In [1]: import numpy as np

In [2]: np.set_printoptions(precision=2, suppress=True, linewidth=140)

In [3]: def rd(a):
   ...:     return np.round(a, 2) + 0
   ...: 

In [4]: f = np.array([-1, 0, -3, 0])

In [5]: K = -2 * np.eye(4) + np.outer(f, f)

In [6]: K
Out[6]: 
array([[-1.,  0.,  3.,  0.],
       [ 0., -2.,  0.,  0.],
       [ 3.,  0.,  7.,  0.],
       [ 0.,  0.,  0., -2.]])

In [7]: rng = np.random.default_rng(86)

In [8]: lab = rng.permutation(4)

In [9]: lab
Out[9]: array([1, 2, 0, 3])

In [10]: B = K[lab][:, lab]

In [11]: rd(np.sort(np.abs(np.linalg.eigvals(B))))
Out[11]: array([2., 2., 2., 8.])

In [12]: print(rd(np.linalg.det(B)), rd(np.linalg.det(K[lab])))
-64.0 -64.0

In [13]: np.trace(B)
Out[13]: np.float64(2.0)

In [14]: rd(np.linalg.norm(K, axis=0))
Out[14]: array([3.16, 2.  , 7.62, 2.  ])

In [15]: K[2] @ K[0]
Out[15]: np.float64(18.0)

In [16]: np.linalg.norm(K, axis=1).argmax()
Out[16]: np.int64(2)

In [17]: vals, evecs = np.linalg.eig(K)

In [18]: np.prod(vals)
Out[18]: np.float64(-64.0)

In [19]: B = np.linalg.inv(K)

In [20]: np.allclose(B, K.T)
Out[20]: False

In [21]: print(rd(B))
[[-0.44  0.    0.19  0.  ]
 [ 0.   -0.5   0.    0.  ]
 [ 0.19  0.    0.06  0.  ]
 [ 0.    0.    0.   -0.5 ]]

In [22]: rd(np.linalg.cond(K))
Out[22]: np.float64(4.0)

In [23]: print(rd(np.linalg.det(K) * np.linalg.det(B)))
1.0

In [24]: P = np.triu(np.array([[-2, 1, -1, -2], [1, -2, 2, 0], [2, 2, 1, -1], [1, 2, 1, -1]]), 1) + np.eye(4)

In [25]: B = P @ K @ np.linalg.inv(P)

In [26]: np.trace(B), np.trace(K)
Out[26]: (np.float64(2.0), np.float64(2.0))

In [27]: P @ K - K @ P
Out[27]: 
array([[-3., -1., -8.,  5.],
       [ 6.,  0., 18.,  0.],
       [ 0., -3.,  3., 15.],
       [ 0.,  0.,  0.,  0.]])

In [28]: A = np.load("run10.npy")

In [29]: A
Out[29]: 
array([[-1, -3, -2],
       [ 0,  0, -4],
       [ 0,  0, -4]])

In [30]: [round(float(x), 2) for x in np.linalg.svd(A, compute_uv=False)[:3]]
Out[30]: [6.12, 2.92, 0.0]

In [31]: rd(np.linalg.norm(A, 2) / np.linalg.norm(A))
Out[31]: np.float64(0.9)

In [32]: np.linalg.cond(A) > 100
Out[32]: np.True_

In [33]: np.argsort(-np.linalg.norm(A, axis=0).round(6), kind="stable")[:3]
Out[33]: array([2, 1, 0])

In [34]: rd(A @ np.linalg.pinv(A) @ A)
Out[34]: 
array([[-1., -3., -2.],
       [ 0.,  0., -4.],
       [ 0.,  0., -4.]])

In [35]: print(rd(np.trace(np.linalg.pinv(A) @ A)))
2.0

In [36]: print(np.linalg.lstsq(A[:-1].T, A[-1])[2])
2

In [37]: vec = np.array([4, 6, 0])

In [38]: h1 = np.maximum(A @ vec, 0)

In [39]: A.T @ h1
Out[39]: array([0, 0, 0])

In [40]: h1
Out[40]: array([0, 0, 0])

In [41]: np.tanh(A @ vec)
Out[41]: array([-1.,  0.,  0.])

In [42]: print(np.flatnonzero(h1 > 1e-9))
[]

In [43]: np.maximum(A @ (3 * vec), 0)
Out[43]: array([0, 0, 0])

In [44]: A * (h1 > 1e-9)[:, None]
Out[44]: 
array([[0, 0, 0],
       [0, 0, 0],
       [0, 0, 0]])

In [45]: rd(np.linalg.det(A[::-1]))
Out[45]: np.float64(0.0)

In [46]: np.poly(A)
Out[46]: array([1., 5., 4., 0.])

In [47]: np.einsum("ij,ji->", A, A)
Out[47]: np.int64(17)

In [48]: rd(np.linalg.eigvals(A).sum().real)
Out[48]: np.float64(-5.0)
